$ python -q
>>> import numpy as np
>>> np.set_printoptions(precision=3, suppress=True, linewidth=160)
>>> rnd = lambda a: np.round(a, 3) + 0
>>> F, _ = np.linalg.qr(np.array([[-0.8, -0.1, 0.5, -0.2],
...     [0.7, 1.7, -0.2, 0.2],
...     [0.7, -1.4, -3.0, -1.2],
...     [0.4, -0.2, 0.4, 0.2]]))
>>> print(rnd(F))
[[-0.6    0.003 -0.373  0.708]
 [ 0.525 -0.733 -0.342  0.267]
 [ 0.525  0.671 -0.49   0.184]
 [ 0.3    0.112  0.71   0.627]]
>>> f = np.array([1, 5, 5, 3])
>>> B = F + np.outer(f, np.eye(4)[0])
>>> print(rnd(np.linalg.det(B) / np.linalg.det(F)), rnd(1 + np.linalg.solve(F, f)[0]))
6.547 6.547
>>> vec = np.array([0, 5, 3, 2])
>>> h = np.maximum(F @ vec, 0)
>>> print(rnd(F * (h > 1e-9)[:, None]))
[[-0.6    0.003 -0.373  0.708]
 [ 0.     0.     0.     0.   ]
 [ 0.525  0.671 -0.49   0.184]
 [ 0.3    0.112  0.71   0.627]]
>>> print(np.flatnonzero(h > 1e-9))
[0 2 3]
>>> rng = np.random.default_rng(793778)
>>> labels = rng.permutation(4)
>>> print(labels)
[0 1 3 2]
>>> B = F[labels][:, labels]
>>> print(rnd(B))
[[-0.6    0.003  0.708 -0.373]
 [ 0.525 -0.733  0.267 -0.342]
 [ 0.3    0.112  0.627  0.71 ]
 [ 0.525  0.671  0.184 -0.49 ]]
>>> print(rnd(np.diag(B)))
[-0.6   -0.733  0.627 -0.49 ]
>>> print(rnd(np.trace(B)))
-1.195
>>> print(rnd(np.linalg.det(B)), rnd(np.linalg.det(F[labels])))
-1.0 1.0
>>> m1 = np.load("case1.npy")
>>> print(m1)
[[-2  1  2]
 [ 2 -3  0]
 [-8 10  2]]
>>> print((m1 - m1.T) / 2)
[[ 0.  -0.5  5. ]
 [ 0.5  0.  -5. ]
 [-5.   5.   0. ]]
>>> print(rnd(np.sort(np.abs(np.linalg.eigvals(m1)))))
[0.    3.162 3.162]
>>> print(np.allclose(m1 @ m1.T, m1.T @ m1))
False
>>> print(rnd(np.linalg.det(m1)))
0.0
>>> print(np.allclose(m1, m1.T))
False
>>> print(np.count_nonzero(m1))
8
>>> print(rnd(m1.mean(axis=0)))
[-2.667  2.667  1.333]
>>> print(np.abs(m1).max())
10
>>> print(m1.shape)
(3, 3)
>>> print(np.unravel_index(np.abs(m1).argmax(), m1.shape))
(np.int64(2), np.int64(1))
>>> print(m1.sum(axis=0))
[-8  8  4]
>>> print(np.diff(m1, axis=0))
[[  4  -4  -2]
 [-10  13   2]]
>>> m1[3]
Traceback (most recent call last):
  File "<python-input-34>", line 1, in <module>
    m1[3]
    ~~^^^
IndexError: index 3 is out of bounds for axis 0 with size 3
>>> print(rnd(np.linalg.det(m1.T)))
0.0
>>> print(np.kron(np.eye(2, dtype=int), m1))
[[-2  1  2  0  0  0]
 [ 2 -3  0  0  0  0]
 [-8 10  2  0  0  0]
 [ 0  0  0 -2  1  2]
 [ 0  0  0  2 -3  0]
 [ 0  0  0 -8 10  2]]
>>> print(rnd(np.linalg.det(m1[::-1])))
0.0
>>> J = np.load("test1.npy")
>>> print(J)
[[ 0. -3. -2.]
 [-3.  0.  0.]
 [-2.  0.  0.]]
>>> # symmetric, so the eigenvalues are real
>>> labels = rng.permutation(3)
>>> print(labels)
[2 0 1]
>>> B = J[labels][:, labels]
>>> print(np.allclose(B, J))
False
>>> print(rnd(np.sort(np.abs(np.linalg.eigvals(B)))))
[0.    3.606 3.606]
>>> print(np.trace(B))
0.0
>>> print(rnd(np.linalg.matrix_power(J, 4)))
[[169.   0.   0.]
 [  0. 117.  78.]
 [  0.  78.  52.]]
>>> print((J - J.T) / 2)
[[0. 0. 0.]
 [0. 0. 0.]
 [0. 0. 0.]]
>>> J.inv()
Traceback (most recent call last):
  File "<python-input-49>", line 1, in <module>
    J.inv()
    ^^^^^
AttributeError: 'numpy.ndarray' object has no attribute 'inv'
>>> print(J @ J)
[[13.  0.  0.]
 [ 0.  9.  6.]
 [ 0.  6.  4.]]
>>> print(rnd(np.linalg.det(J)))
0.0
>>> print(rnd(np.abs(np.linalg.eigvals(J)).max()))
3.606
>>> print(rnd(np.sort(np.abs(np.linalg.eigvals(J)))))
[0.    3.606 3.606]
>>> print(np.trace(J))
0.0
>>> r = np.linalg.matrix_rank(J)
>>> print(r)
2
>>> N = np.linalg.svd(J)[2][r:].T
>>> print(rnd(N @ N.T))
[[ 0.     0.     0.   ]
 [ 0.     0.308 -0.462]
 [ 0.    -0.462  0.692]]
>>> print(rnd(N[:, 0] / N[np.abs(N[:, 0]).round(6).argmax(), 0]))
[ 0.    -0.667  1.   ]
>>> print(np.linalg.lstsq(J[:-1].T, J[-1])[2])
2
>>> print(rnd(np.trace(np.linalg.pinv(J) @ J)))
2.0
>>> try:
...     np.linalg.inv(J)
... except np.linalg.LinAlgError as e:
...     print("failed:", e)
... 
failed: Singular matrix
>>> vec = np.array([4, 0, 4])
>>> print(np.linalg.norm(J @ vec) <= np.linalg.norm(J, 2) * np.linalg.norm(vec) + 1e-9)
True
>>> print((J @ vec).argmax())
0
>>> W0 = np.load("x.npy")
>>> print(W0)
[[-0.072  0.081 -0.004]
 [ 0.022  0.094 -0.02 ]
 [ 0.025  0.046 -0.002]
 [-0.05   0.026  0.112]
 [-0.15   0.057  0.041]
 [-0.051 -0.007 -0.018]
 [-0.128 -0.067  0.024]
 [-0.092 -0.077 -0.033]
 [ 0.013 -0.053  0.072]
 [ 0.063  0.    -0.066]
 [-0.002  0.074 -0.028]
 [ 0.086 -0.009  0.044]
 [ 0.029 -0.027 -0.002]
 [-0.077  0.004 -0.015]
 [-0.165  0.03   0.003]
 [-0.112 -0.046  0.014]
 [ 0.137 -0.004 -0.024]
 [-0.05  -0.081 -0.001]
 [ 0.021 -0.048  0.047]
 [-0.038 -0.01   0.051]
 [-0.076 -0.027  0.058]
 [-0.087 -0.027 -0.004]
 [-0.142  0.09  -0.039]
 [ 0.031 -0.033  0.042]]
>>> labels = W0[:, 2] > np.median(W0[:, 2])
>>> f = W0[labels].mean(axis=0) - W0[~labels].mean(axis=0)
>>> print(rnd(f))
[-0.031 -0.042  0.064]
>>> print((((W0 - W0.mean(axis=0)) @ f > 0) == labels).mean())
0.875
>>> print(labels.astype(int))
[0 0 0 1 1 0 1 0 1 0 0 1 0 0 1 1 0 1 1 1 1 0 0 1]
>>> print(np.argsort(-np.abs(f).round(6), kind="stable"))
[2 1 0]
